$ ipython --no-banner

In [1]: import numpy as np

In [2]: np.set_printoptions(precision=1, suppress=True, linewidth=100)

In [3]: tidy = lambda a: np.round(a, 1) + 0

In [4]: mat = np.load("out14.npy")

In [5]: print(mat)
[[-0.7  0.  -0.4  0.5  0.7]
 [ 0.8  0.3 -1.  -0.6  0.8]
 [ 0.4  0.9 -0.9  0.6  0.8]
 [ 0.8  0.9 -1.   0.2  1. ]
 [ 1.   0.4 -0.9 -1.  -0.4]
 [ 0.9  0.6  1.  -0.2 -1. ]
 [ 1.   0.1 -0.9 -1.  -0.5]
 [-0.9  0.   0.4  0.8  0.4]
 [ 0.1 -0.5  1.  -0.2 -0.9]
 [-1.  -0.5  1.   1.  -0.8]
 [-1.  -0.9  1.   0.7 -0.8]
 [ 1.   1.  -0.6 -0.3 -0.7]
 [ 1.   0.9  0.2 -0.2 -0.8]
 [-0.8  0.1 -0.7  0.6  0.9]
 [ 0.2  0.8 -0.9  0.6  0.8]
 [-1.  -0.1  1.   1.  -0.3]
 [ 0.8  0.4 -1.  -0.6  0.9]
 [ 0.1  0.5  0.5  0.4 -0.3]
 [ 1.  -0.1 -0.8 -0.9 -0.5]
 [ 0.7  0.6 -0.9 -0.2  0.6]
 [-1.  -0.8  1.   0.8 -1. ]
 [ 0.9  0.4 -1.  -0.8  1. ]
 [-1.  -0.8  1.   0.7 -1. ]
 [ 1.   0.9 -1.  -0.8  1. ]
 [-1.  -1.   1.   1.  -0.5]
 [ 0.6 -0.3  0.9 -0.5 -0.9]
 [-0.9 -0.6  0.5  0.4  0.2]
 [-0.8 -0.5 -0.4  0.1  0.6]
 [ 0.9 -0.6 -1.  -0.9  0.5]
 [ 1.   0.1 -1.  -0.9  0.9]
 [ 0.8  1.  -0.8  0.6  0.5]
 [ 0.9  0.4 -1.  -0.8  0.9]
 [ 1.   0.8 -1.  -1.   0.6]
 [-1.  -0.9  1.   0.9  0.2]
 [ 0.4  0.   0.6 -0.2 -0.6]]

In [6]: f = np.array([1, 1, -2])

In [7]: print(tidy(np.polyval(f, mat[26])))
[-2.1 -2.2 -1.2 -1.4 -1.8]

In [8]: print(tidy(np.cross(mat[26, :3], mat[28, :3])))
[ 0.9 -0.4  1.1]

In [9]: print(tidy(np.correlate(mat[26], mat[28], "full")))
[-0.4  0.5  1.7  0.9 -1.2 -1.4  0.   0.2  0.2]
